% ipython --no-banner

In [1]: import numpy as np

In [2]: np.set_printoptions(suppress=True, linewidth=200)

In [3]: F = np.loadtxt("sample18.csv", delimiter=",")

In [4]: F.round(2)
Out[4]: 
array([[0.16, 0.18, 0.31],
       [0.18, 0.22, 0.37],
       [0.31, 0.37, 0.63]])

In [5]: # symmetric

In [6]: np.round(np.kron(np.eye(2, dtype=int), F), 2)
Out[6]: 
array([[0.16, 0.18, 0.31, 0.  , 0.  , 0.  ],
       [0.18, 0.22, 0.37, 0.  , 0.  , 0.  ],
       [0.31, 0.37, 0.63, 0.  , 0.  , 0.  ],
       [0.  , 0.  , 0.  , 0.16, 0.18, 0.31],
       [0.  , 0.  , 0.  , 0.18, 0.22, 0.37],
       [0.  , 0.  , 0.  , 0.31, 0.37, 0.63]])

In [7]: np.einsum("ii->", F)
Out[7]: np.float64(1.0)

In [8]: round(float(np.linalg.det(F[::-1])), 2)
Out[8]: 0.0

In [9]: w, evecs = np.linalg.eigh(F)

In [10]: np.round(np.abs(evecs[:, -1]), 2)
Out[10]: array([0.4 , 0.47, 0.79])

In [11]: w.round(2) + 0
Out[11]: array([0., 0., 1.])

In [12]: np.round(evecs.T @ evecs, 2) + 0
Out[12]: 
array([[1., 0., 0.],
       [0., 1., 0.],
       [0., 0., 1.]])

In [13]: np.round(np.linalg.eigvalsh(F + 5 * np.eye(3)), 2)
Out[13]: array([5., 5., 6.])

In [14]: np.unique(w.round(6) + 0, return_counts=True)[1]
Out[14]: array([2, 1])

In [15]: r0, g = F[1], F[0]

In [16]: np.round(r0 @ r0, 2)
Out[16]: np.float64(0.22)

In [17]: p = (r0 @ g) / (r0 @ r0) * r0

In [18]: np.round(np.outer(r0, g), 2)
Out[18]: 
array([[0.03, 0.03, 0.06],
       [0.03, 0.04, 0.07],
       [0.06, 0.07, 0.12]])

In [19]: np.round(g - p, 2) + 0
Out[19]: array([0., 0., 0.])

In [20]: round(float(np.linalg.norm(r0 + g) ** 2 + np.linalg.norm(r0 - g) ** 2), 2)
Out[20]: 0.75

In [21]: round(float((g - p) @ r0), 2)
Out[21]: -0.0

In [22]: np.linalg.matrix_rank(F, rtol=0.1)
Out[22]: np.int64(1)

In [23]: np.argsort(-np.linalg.norm(F, axis=0).round(6), kind="stable")[:3]
Out[23]: array([2, 1, 0])

In [24]: round(np.linalg.norm(F, 2) / np.linalg.norm(F), 2)
Out[24]: np.float64(1.0)

In [25]: x0 = np.array([2, -1, 2])

In [26]: h = np.maximum(F @ x0, 0)

In [27]: h.round(2)
Out[27]: array([0.75, 0.89, 1.51])

In [28]: A = np.load("out1.npy")

In [29]: A
Out[29]: 
array([[ 0,  0, -2],
       [ 0,  3,  0],
       [-5,  0,  0]])

In [30]: # 2 blocks once reordered

In [31]: np.round(np.linalg.norm(A, axis=0), 2)
Out[31]: array([5., 3., 2.])

In [32]: np.round(np.linalg.svd(A, compute_uv=False), 2)
Out[32]: array([5., 3., 2.])

In [33]: np.round(np.linalg.pinv(A), 2)
Out[33]: 
array([[ 0.  ,  0.  , -0.2 ],
       [ 0.  ,  0.33,  0.  ],
       [-0.5 ,  0.  ,  0.  ]])

In [34]: A.T @ A
Out[34]: 
array([[25,  0,  0],
       [ 0,  9,  0],
       [ 0,  0,  4]])

In [35]: A[:, 0] @ A[:, 2]
Out[35]: np.int64(0)

In [36]: np.trace(A)
Out[36]: np.int64(3)

In [37]: np.round(np.abs(np.linalg.eigvals(A)).max(), 2)
Out[37]: np.float64(3.16)

In [38]: round(float(np.linalg.det(A)), 2)
Out[38]: -30.0

In [39]: np.allclose(A @ A.T, A.T @ A)
Out[39]: False

In [40]: np.allclose(A, A.T)
Out[40]: False

In [41]: np.linalg.matrix_power(A, 2)
Out[41]: 
array([[10,  0,  0],
       [ 0,  9,  0],
       [ 0,  0, 10]])

In [42]: A @ A
Out[42]: 
array([[10,  0,  0],
       [ 0,  9,  0],
       [ 0,  0, 10]])

In [43]: Q, R = np.linalg.qr(A)

In [44]: R
Out[44]: 
array([[-5.,  0.,  0.],
       [ 0.,  3.,  0.],
       [ 0.,  0., -2.]])

In [45]: Q
Out[45]: 
array([[ 0.,  0.,  1.],
       [-0.,  1.,  0.],
       [ 1., -0.,  0.]])

In [46]: Q @ R
Out[46]: 
array([[ 0.,  0., -2.],
       [ 0.,  3.,  0.],
       [-5.,  0.,  0.]])

In [47]: np.allclose(R.T @ R, A.T @ A)
Out[47]: True

In [48]: Q.T @ Q
Out[48]: 
array([[1., 0., 0.],
       [0., 1., 0.],
       [0., 0., 1.]])

In [49]: np.abs(np.diag(R))
Out[49]: array([5., 3., 2.])

In [50]: np.trace(Q @ Q.T)
Out[50]: np.float64(3.0)

In [51]: np.flatnonzero(np.linalg.matrix_power((A != 0) + (A.T != 0) + np.eye(3), 3)[1])
Out[51]: array([1])

In [52]: round(np.linalg.det(A), 2)
Out[52]: np.float64(-30.0)

In [53]: np.round(np.sort(np.linalg.eigvals(A).real), 2)
Out[53]: array([-3.16,  3.  ,  3.16])

In [54]: t = np.radians(36)

In [55]: R = np.eye(3)

In [56]: R[2, 2] = R[1, 1] = np.cos(t)

In [57]: R[2, 1], R[1, 2] = -np.sin(t), np.sin(t)

In [58]: R.round(2)
Out[58]: 
array([[ 1.  ,  0.  ,  0.  ],
       [ 0.  ,  0.81,  0.59],
       [ 0.  , -0.59,  0.81]])

In [59]: out = A @ R.T

In [60]: np.allclose(np.linalg.norm(A, axis=1), np.linalg.norm(out, axis=1))
Out[60]: True

In [61]: np.round(np.abs(out - A).max(axis=0), 2)
Out[61]: array([0.  , 1.18, 1.76])

In [62]: np.round(np.linalg.svd(A, compute_uv=False), 2), np.round(np.linalg.svd(out, compute_uv=False), 2)
Out[62]: (array([5., 3., 2.]), array([5., 3., 2.]))

In [63]: out.round(2)
Out[63]: 
array([[ 0.  , -1.18, -1.62],
       [ 0.  ,  2.43, -1.76],
       [-5.  ,  0.  ,  0.  ]])

In [64]: np.allclose(A @ A.T, out @ out.T)
Out[64]: True

In [65]: round(float(np.linalg.det(R)), 2), round(float(np.trace(R)), 2)
Out[65]: (1.0, 2.62)

In [66]: data = np.array([[4, 4], [4, 4]])

In [67]: x0 = np.array([0, 2])

In [68]: np.linalg.norm(data @ x0) <= np.linalg.norm(data, 2) * np.linalg.norm(x0) + 1e-9
Out[68]: np.True_

In [69]: (data * x0).sum(axis=1)
Out[69]: array([8, 8])

In [70]: data @ np.eye(2)[0]
Out[70]: array([4., 4.])

In [71]: (data @ x0).argmax()
Out[71]: np.int64(0)

In [72]: np.einsum("ij,j->i", data, x0)
Out[72]: array([8, 8])

In [73]: data @ np.ones(2)
Out[73]: array([8., 8.])

In [74]: rng = np.random.default_rng(58)

In [75]: z = rng.permutation(2)

In [76]: z
Out[76]: array([0, 1])

In [77]: out = data[z][:, z]

In [78]: np.allclose(out, data)
Out[78]: True

In [79]: np.diag(out)
Out[79]: array([4, 4])

In [80]: np.trace(out)
Out[80]: np.int64(8)

In [81]: out = np.array([[2, -1], [0, 2], [-2, -2]])

In [82]: W2 = np.array([[0, 2, 4], [2, 4, 5]])

In [83]: E = out @ W2

In [84]: E
Out[84]: 
array([[ -2,   0,   3],
       [  4,   8,  10],
       [ -4, -12, -18]])

In [85]: out = np.array([[2, 2, -3], [0, 3, 3]])

In [86]: W2 = np.kron(out, data)

In [87]: np.linalg.matrix_rank(W2)
Out[87]: np.int64(2)

In [88]: np.round(np.linalg.norm(W2, 2), 2), round(np.linalg.norm(out, 2) * np.linalg.norm(data, 2), 2)
Out[88]: (np.float64(36.26), np.float64(36.26))

In [89]: W2.shape
Out[89]: (4, 6)

In [90]: W2
Out[90]: 
array([[  8,   8,   8,   8, -12, -12],
       [  8,   8,   8,   8, -12, -12],
       [  0,   0,  12,  12,  12,  12],
       [  0,   0,  12,  12,  12,  12]])

In [91]: M = np.array([[3, -3, 3, 0], [0, 0, 0, 0], [0, 0, 0, 0]])

In [92]: W = np.array([[3, 0, 0, 2, 3], [2, 2, 2, 1, 1], [0, 1, 3, 1, 3], [3, 2, 3, 3, 1]])

In [93]: c = np.array([-4, -5, 7, -1, -3])

In [94]: act = np.maximum(M @ W + c, 0)

In [95]: act
Out[95]: 
array([[ 0,  0, 10,  5, 12],
       [ 0,  0,  7,  0,  0],
       [ 0,  0,  7,  0,  0]])

In [96]: np.round((act > 0).mean(axis=0), 2)
Out[96]: array([0.  , 0.  , 1.  , 0.33, 0.33])

In [97]: W2 = np.array([[-1, 0], [-2, 0], [0, 2], [1, 0], [1, -2]])

In [98]: (act @ W2).round(6).argmax(axis=1)
Out[98]: array([0, 1, 1])

In [99]: W @ W2
Out[99]: 
array([[ 2, -6],
       [-4,  2],
       [ 2,  0],
       [-3,  4]])

In [100]: m1 = np.load("x.npy")

In [101]: m1.round(2)
Out[101]: 
array([[-2.47,  1.84,  1.45, -2.09],
       [-1.39, -0.85, -3.36, -1.44],
       [ 2.78,  1.71, -0.63, -2.22],
       [-0.46,  2.99, -1.49,  2.15]])

In [102]: C2 = m1.T @ m1

In [103]: (m1 @ m1.T).shape
Out[103]: (4, 4)

In [104]: np.allclose(C2, C2.T)
Out[104]: True

In [105]: K = np.array([[2.0, 2.0, -1.0, 2.0],
     ...:     [1.0, -2.0, 1.0, 4.0],
     ...:     [-1.0, 2.0, 1.0, 3.0],
     ...:     [0.0, 0.0, 0.0, 2.0]])

In [106]: x0 = np.array([0, 0, 2, 1])

In [107]: h = np.maximum(K @ x0, 0)

In [108]: np.maximum(K @ x0, 0) - np.maximum(-K @ x0, 0)
Out[108]: array([0., 6., 5., 2.])

In [109]: np.flatnonzero(h > 1e-9)
Out[109]: array([1, 2, 3])

In [110]: np.round(np.tanh(K @ x0), 2)
Out[110]: array([0.  , 1.  , 1.  , 0.96])

In [111]: h
Out[111]: array([0., 6., 5., 2.])

In [112]: (K - K.T) / 2
Out[112]: 
array([[ 0. ,  0.5,  0. ,  1. ],
       [-0.5,  0. , -0.5,  2. ],
       [ 0. ,  0.5,  0. ,  1.5],
       [-1. , -2. , -1.5,  0. ]])

In [113]: np.trace(K)
Out[113]: np.float64(3.0)

In [114]: assert K == K.T
Traceback (most recent call last):
  Cell In[114], line 1
    assert K == K.T
ValueError: The truth value of an array with more than one element is ambiguous. Use a.any() or a.all()


In [115]: np.allclose(K @ K.T, K.T @ K)
Out[115]: False

In [116]: (K + K.T) / 2
Out[116]: 
array([[ 2. ,  1.5, -1. ,  1. ],
       [ 1.5, -2. ,  1.5,  2. ],
       [-1. ,  1.5,  1. ,  1.5],
       [ 1. ,  2. ,  1.5,  2. ]])

In [117]: out = K / np.sqrt((K ** 2).mean(axis=1, keepdims=True))

In [118]: np.round(np.linalg.norm(out, axis=1), 2)
Out[118]: array([2., 2., 2., 2.])

In [119]: K - K.mean(axis=1, keepdims=True)
Out[119]: 
array([[ 0.75,  0.75, -2.25,  0.75],
       [ 0.  , -3.  ,  0.  ,  3.  ],
       [-2.25,  0.75, -0.25,  1.75],
       [-0.5 , -0.5 , -0.5 ,  1.5 ]])

In [120]: out[0].round(2)
Out[120]: array([ 1.11,  1.11, -0.55,  1.11])

In [121]: np.linalg.matrix_rank(out) == np.linalg.matrix_rank(K)
Out[121]: np.True_

In [122]: out = np.array([[1, 0, 2], [2, 1, 0], [-1, 0, 0], [0, -1, 1]])

In [123]: np.einsum("ij,ij->i", K, K)
Out[123]: array([13., 22., 15.,  4.])

In [124]: np.linalg.matrix_rank(K @ out)
Out[124]: np.int64(3)

In [125]: np.einsum("ij->j", K)
Out[125]: array([ 2.,  2.,  1., 11.])

In [126]: J = np.loadtxt("a.csv", delimiter=",")

In [127]: J
Out[127]: 
array([[-0.6 , -0.4 , -1.7 ,  0.2 ],
       [ 0.6 , -0.3 ,  0.2 , -0.1 ],
       [ 0.1 ,  0.1 , -0.4 ,  0.5 ],
       [-0.59, -0.36, -1.79,  0.3 ]])

In [128]: z = rng.permutation(4)

In [129]: z
Out[129]: array([2, 0, 3, 1])

In [130]: out = J[z][:, z]

In [131]: np.diag(out)
Out[131]: array([-0.4, -0.6,  0.3, -0.3])

In [132]: round(np.linalg.det(out), 2), round(np.linalg.det(J[z]), 2)
Out[132]: (np.float64(0.01), np.float64(-0.01))

In [133]: np.round(np.linalg.det(J.T), 2)
Out[133]: np.float64(0.01)

In [134]: np.round(np.linalg.eigvals(J), 2)
Out[134]: array([-0.3 +1.09j, -0.3 -1.09j, -0.02+0.j  , -0.38+0.j  ])

In [135]: np.round(np.linalg.eigvals(J).sum().real, 2)
Out[135]: np.float64(-1.0)

In [136]: round(np.linalg.det(J[::-1]), 2)
Out[136]: np.float64(0.01)

In [137]: np.round(np.linalg.det(2 * J), 2), np.round(np.linalg.det(J), 2)
Out[137]: (np.float64(0.14), np.float64(0.01))

In [138]: round(float(np.einsum("ij,ji->", J, J)), 2)
Out[138]: -2.03

In [139]: np.kron(np.eye(2, dtype=int), J)
Out[139]: 
array([[-0.6 , -0.4 , -1.7 ,  0.2 , -0.  , -0.  , -0.  ,  0.  ],
       [ 0.6 , -0.3 ,  0.2 , -0.1 ,  0.  , -0.  ,  0.  , -0.  ],
       [ 0.1 ,  0.1 , -0.4 ,  0.5 ,  0.  ,  0.  , -0.  ,  0.  ],
       [-0.59, -0.36, -1.79,  0.3 , -0.  , -0.  , -0.  ,  0.  ],
       [-0.  , -0.  , -0.  ,  0.  , -0.6 , -0.4 , -1.7 ,  0.2 ],
       [ 0.  , -0.  ,  0.  , -0.  ,  0.6 , -0.3 ,  0.2 , -0.1 ],
       [ 0.  ,  0.  , -0.  ,  0.  ,  0.1 ,  0.1 , -0.4 ,  0.5 ],
       [-0.  , -0.  , -0.  ,  0.  , -0.59, -0.36, -1.79,  0.3 ]])

In [140]: x0 = np.array([1, 3, 3, 0])

In [141]: h = np.maximum(J @ x0, 0)

In [142]: h.round(2)
Out[142]: array([0. , 0.3, 0. , 0. ])

In [143]: np.flatnonzero(h > 1e-9)
Out[143]: array([1])

In [144]: np.round(J.T @ h, 2)
Out[144]: array([ 0.18, -0.09,  0.06, -0.03])

In [145]: J * (h > 1e-9)[:, None]
Out[145]: 
array([[-0. , -0. , -0. ,  0. ],
       [ 0.6, -0.3,  0.2, -0.1],
       [ 0. ,  0. , -0. ,  0. ],
       [-0. , -0. , -0. ,  0. ]])

In [146]: np.round(np.maximum(J @ (3 * x0), 0), 2)
Out[146]: array([0. , 0.9, 0. , 0. ])

In [147]: x0 = np.array([-2, 9, 4, -7])

In [148]: y = J @ x0

In [149]: y.round(2)
Out[149]: array([-10.6 ,  -2.4 ,  -4.4 , -11.32])

In [150]: np.round(np.linalg.solve(J, -2 * y), 2)
Out[150]: array([  4., -18.,  -8.,  14.])

In [151]: np.round(np.linalg.solve(J.T, J[1]), 2) + 0
Out[151]: array([0., 1., 0., 0.])

In [152]: np.round(np.linalg.solve(J, y + J[:, 1]), 2)
Out[152]: array([-2., 10.,  4., -7.])

In [153]: np.round(np.linalg.solve(J, y), 2)
Out[153]: array([-2.,  9.,  4., -7.])
